$ python3 -q
>>> import numpy as np
>>> np.set_printoptions(precision=2, suppress=True, linewidth=120, floatmode="fixed")
>>> tidy = lambda a: np.round(a, 2) + 0
>>> X = np.load("x.npy")
>>> print(X)
[[9 3 3 3]
 [3 1 1 1]
 [3 1 1 1]
 [3 1 1 1]]
>>> Uu, sigma, Vh = np.linalg.svd(X, full_matrices=False)
>>> print(tidy(Uu.T @ X @ Vh.T))
[[12.00  0.00  0.00  0.00]
 [ 0.00  0.00  0.00  0.00]
 [ 0.00  0.00  0.00  0.00]
 [ 0.00  0.00  0.00  0.00]]
>>> print(tidy(sigma))
[12.00  0.00  0.00  0.00]
>>> print(tidy(Vh @ Vh.T))
[[1.00 0.00 0.00 0.00]
 [0.00 1.00 0.00 0.00]
 [0.00 0.00 1.00 0.00]
 [0.00 0.00 0.00 1.00]]
>>> print(tidy(np.abs(Vh[0])))
[0.87 0.29 0.29 0.29]
>>> print(Uu.shape, sigma.shape, Vh.shape)
(4, 4) (4,) (4, 4)
>>> print(np.abs(Uu[:, 0]).round(6).argmax())
0
>>> print(tidy(Uu.T @ Uu))
[[1.00 0.00 0.00 0.00]
 [0.00 1.00 0.00 0.00]
 [0.00 0.00 1.00 0.00]
 [0.00 0.00 0.00 1.00]]
>>> print(np.sqrt((sigma ** 2).sum()), tidy(np.linalg.norm(X)))
12.0 12.0
>>> print(np.cumsum(sigma ** 2) / np.sum(sigma ** 2))
[1.00 1.00 1.00 1.00]
>>> A2 = np.array([[-2, -2, 2], [-3, 1, 2], [0, 0, 2], [1, -3, 2]])
>>> print(np.linalg.matrix_rank(np.vstack([X, A2.T])))
4
>>> print(np.vstack([X, A2.T]).shape)
(7, 4)
>>> print(np.linalg.matrix_rank(X @ A2))
1
>>> print(np.einsum("ij->j", X))
[18  6  6  6]
>>> print(np.einsum("ik,kj->ij", X, A2))
[[-24 -24  36]
 [ -8  -8  12]
 [ -8  -8  12]
 [ -8  -8  12]]
>>> print(np.kron(np.eye(2, dtype=int), X))
[[9 3 3 3 0 0 0 0]
 [3 1 1 1 0 0 0 0]
 [3 1 1 1 0 0 0 0]
 [3 1 1 1 0 0 0 0]
 [0 0 0 0 9 3 3 3]
 [0 0 0 0 3 1 1 1]
 [0 0 0 0 3 1 1 1]
 [0 0 0 0 3 1 1 1]]
>>> print(tidy(np.linalg.det(2 * X)), tidy(np.linalg.det(X)))
0.0 0.0
>>> K = np.load("a.npy")
>>> print(tidy(K))
[[ 0.34 -0.10 -0.66 -0.66]
 [-0.10  0.98 -0.10 -0.10]
 [-0.66 -0.10  0.34 -0.66]
 [-0.66 -0.10 -0.66  0.34]]
>>> print(tidy(K[:, 2] @ K[:, 3]))
0.0
>>> print(tidy(np.linalg.norm(K, axis=0)))
[1.00 1.00 1.00 1.00]
>>> print(tidy(np.linalg.pinv(K)))
[[ 0.34 -0.10 -0.66 -0.66]
 [-0.10  0.98 -0.10 -0.10]
 [-0.66 -0.10  0.34 -0.66]
 [-0.66 -0.10 -0.66  0.34]]
>>> print(tidy(np.linalg.svd(K, compute_uv=False)))
[1.00 1.00 1.00 1.00]
>>> feats = np.loadtxt("arr.csv", delimiter=",")
>>> print(feats)
[[ 3.00  1.00  1.00  4.00]
 [-1.00 -3.00 -3.00  0.00]
 [-3.00 -5.00 -5.00 -2.00]
 [-3.00 -5.00 -5.00 -2.00]]
>>> print(np.einsum("ij,ji->", feats, feats))
65.0
>>> print(tidy(np.linalg.det(feats.T)))
0.0
>>> ang = np.radians(120)
>>> Rm = np.eye(4)
>>> Rm[1, 1] = Rm[0, 0] = np.cos(ang)
>>> Rm[1, 0], Rm[0, 1] = -np.sin(ang), np.sin(ang)
>>> print(tidy(Rm))
[[-0.50  0.87  0.00  0.00]
 [-0.87 -0.50  0.00  0.00]
 [ 0.00  0.00  1.00  0.00]
 [ 0.00  0.00  0.00  1.00]]
>>> A2 = feats @ Rm.T
>>> print(tidy(np.abs(A2 - feats).max(axis=0)))
[ 3.63 10.10  0.00  0.00]
>>> x0 = np.array([3, 2, 0, 0])
>>> target = Rm @ x0
>>> beta, lr = np.zeros(4), 1 / np.linalg.norm(Rm, 2) ** 2
>>> for i in range(300):
...     beta -= lr * Rm.T @ (Rm @ beta - target)
...     if i % 50 == 0: print(i, round(np.linalg.norm(Rm @ beta - target), 2))
... 
0 0.0
50 0.0
100 0.0
150 0.0
200 0.0
250 0.0
>>> print(beta)
[3.00 2.00 0.00 0.00]
>>> print(np.abs(np.diag(np.linalg.qr(feats)[1])) > 1e-9)
[ True  True False False]
>>> print(feats - feats[0])
[[ 0.00  0.00  0.00  0.00]
 [-4.00 -4.00 -4.00 -4.00]
 [-6.00 -6.00 -6.00 -6.00]
 [-6.00 -6.00 -6.00 -6.00]]
>>> F = np.array([[3, 1, 0], [0, 3, 0], [0, 0, 2]])
>>> print(F)
[[3 1 0]
 [0 3 0]
 [0 0 2]]
>>> # triangular: eigenvalues sit on the diagonal
>>> print(F @ F)
[[9 6 0]
 [0 9 0]
 [0 0 4]]
>>> ang = np.deg2rad(15)
>>> m1 = np.eye(2)
>>> m1[np.ix_([1, 0], [1, 0])] = [[np.cos(ang), -np.sin(ang)], [np.sin(ang), np.cos(ang)]]
>>> print(tidy(m1))
[[ 0.97  0.26]
 [-0.26  0.97]]
>>> Q, vecs = np.linalg.qr(m1[:, :1])[0], np.linalg.qr(m1[:, 1:])[0]
>>> sigma = np.linalg.svd(Q.T @ vecs, compute_uv=False)
>>> print((sigma > 0.9).sum())
0
>>> print(tidy(np.linalg.norm(Q @ Q.T - vecs @ vecs.T, 2)))
1.0
>>> print(tidy(np.linalg.svd(m1, compute_uv=False)))
[1.00 1.00]
>>> print(tidy(np.linalg.pinv(m1)))
[[ 0.97 -0.26]
 [ 0.26  0.97]]
>>> print(tidy(m1[:, 1] @ m1[:, 0]))
0.0
>>> print(tidy(m1.T @ m1))
[[1.00 0.00]
 [0.00 1.00]]
>>> x0 = np.array([-3, 1])
>>> print(tidy(np.sort(np.abs(np.degrees(np.angle(np.linalg.eigvals(m1)))))))
[15.00 15.00]
>>> print(tidy(np.linalg.inv(m1)))
[[ 0.97 -0.26]
 [ 0.26  0.97]]
>>> print(tidy(np.abs(np.linalg.eigvals(m1))))
[1.00 1.00]
>>> arr = np.load("dump.npy")
>>> print(arr)
[[ 19.60 -18.82  21.05]
 [ 19.87 -20.35  19.60]
 [ 20.88 -19.26  20.31]
 [ 20.00 -18.44  20.27]
 [ 18.40 -20.96  21.06]
 [ 19.04 -20.43  18.34]
 [ 20.66 -20.15  18.39]
 [ 19.82 -19.17  21.42]
 [ 19.39 -21.40  20.25]
 [ 19.43 -20.79  19.04]
 [ 19.35 -20.95  21.04]
 [ 21.25 -19.15  19.01]
 [ 19.20 -19.73  18.80]]
>>> r0 = np.array([-1, -3])
>>> print(tidy(np.correlate(arr[7], arr[2], "full")))
[ 402.54 -771.08 1218.10 -812.82  447.25]
>>> print(tidy(np.cross(arr[7, :3], arr[2, :3])))
[23.21 44.71 18.54]
>>> C = arr[[5, 2]].astype(float)
>>> for _ in range(5):
...     idx = np.linalg.norm(arr[:, None] - C, axis=-1).argmin(axis=1)
...     C = np.array([arr[idx == j].mean(axis=0) for j in range(2)])
... 
>>> print(idx)
[1 0 1 1 0 0 0 1 0 0 0 1 0]
>>> print(tidy(C[1] - C[0]))
[0.89 1.63 0.85]
>>> print(tidy(C))
[[ 19.42 -20.59  19.57]
 [ 20.31 -18.97  20.41]]
>>> print(np.linalg.matrix_rank(arr, rtol=0.1))
1
>>> print([round(float(x), 2) for x in np.linalg.svd(arr, compute_uv=False)[:3]])
[124.13, 3.75, 3.64]
>>> print(np.argsort(-np.linalg.norm(arr, axis=0).round(6), kind="stable")[:3])
[1 2 0]
>>> idx = arr[:, 0] > np.median(arr[:, 0])
>>> r0 = arr[idx].mean(axis=0) - arr[~idx].mean(axis=0)
>>> print(tidy(r0))
[ 1.21  1.02 -0.11]
>>> print(((arr - arr.mean(axis=0)) @ r0 > 0).astype(int))
[1 0 1 1 0 0 1 1 0 0 0 1 0]
>>> A2 = np.c_[arr[:, :2] @ np.array([[2, 2], [1, 0]]), np.array([0, 1, 0, 1, 0, 2, 0, 2, 0, 1, 0, 2, 0])]
>>> print(tidy(A2))
[[20.38 39.20  0.00]
 [19.39 39.74  1.00]
 [22.50 41.76  0.00]
 [21.56 40.00  1.00]
 [15.84 36.80  0.00]
 [17.65 38.08  2.00]
 [21.17 41.32  0.00]
 [20.47 39.64  2.00]
 [17.38 38.78  0.00]
 [18.07 38.86  1.00]
 [17.75 38.70  0.00]
 [23.35 42.50  2.00]
 [18.67 38.40  0.00]]
>>> print(np.linalg.matrix_rank(A2))
3
>>> W0 = np.load("mat.npy")
>>> print(W0)
[[ 1  0  0]
 [-3  3  0]
 [ 0  1 -3]]
>>> print(tidy(np.linalg.det(W0.T)))
-9.0
>>> print(tidy(np.linalg.eigvals(W0).sum().real))
1.0
>>> print(np.kron(np.eye(2, dtype=int), W0))
[[ 1  0  0  0  0  0]
 [-3  3  0  0  0  0]
 [ 0  1 -3  0  0  0]
 [ 0  0  0  1  0  0]
 [ 0  0  0 -3  3  0]
 [ 0  0  0  0  1 -3]]
>>> print(np.einsum("ii->", W0))
1
>>> print(tidy(np.linalg.eigvals(W0)))
[-3.00  3.00  1.00]
>>> blk = np.stack([W0, 4 * W0, W0[::-1]])
>>> print(blk.shape)
(3, 3, 3)
>>> print(np.linalg.matrix_rank(blk))
[3 3 3]
>>> sigma = 3 * 0.9 ** np.arange(3)
>>> Q, _ = np.linalg.qr(np.array([[-0.8, 0.6, 0.3], [-0.7, -0.6, 0.7], [1.0, 0.1, -0.5]]))
>>> rng = np.random.default_rng(9846)
>>> mat = rng.normal(size=(19, 3)) * sigma @ Q
>>> print(tidy(mat))
[[ 0.92 -2.49 -1.82]
 [ 2.57 -1.03  0.40]
 [ 2.23  0.80 -2.66]
 [ 1.09 -3.25 -2.05]
 [-2.50  2.36 -3.64]
 [ 2.69  0.10  5.09]
 [-1.78 -4.13  3.76]
 [ 0.66 -2.72  2.38]
 [ 3.55 -0.30  0.19]
 [-2.50 -2.14 -3.65]
 [ 3.11 -0.42 -3.55]
 [-0.22  4.67  0.56]
 [-4.32 -1.47  4.32]
 [-3.88 -2.57  6.01]
 [-2.54 -3.40  3.32]
 [-5.78 -1.26 -0.33]
 [-0.62 -0.60  0.51]
 [-3.10  1.64  0.08]
 [-5.19  3.96  1.56]]
>>> dist = np.linalg.norm(mat[:, None] - mat[None], axis=-1)
>>> print(tidy(dist[:5, :5]))
[[0.00 3.12 3.64 0.81 6.21]
 [3.12 0.00 3.58 3.61 7.32]
 [3.64 3.58 0.00 4.25 5.08]
 [0.81 3.61 4.25 0.00 6.85]
 [6.21 7.32 5.08 6.85 0.00]]
>>> print(dist[16].round(6).argsort(kind="stable")[:4])
[16  7  1 17]
>>> print((dist + 1e9 * np.eye(19)).round(6).argmin(axis=1))
[ 3  8 10  0 17  7 14 16  1  0  2 17 13 12  6 17  7 16 17]
>>> print(np.unravel_index(dist.round(6).argmax(), dist.shape))
(np.int64(10), np.int64(13))
>>> print(dist.shape)
(19, 19)
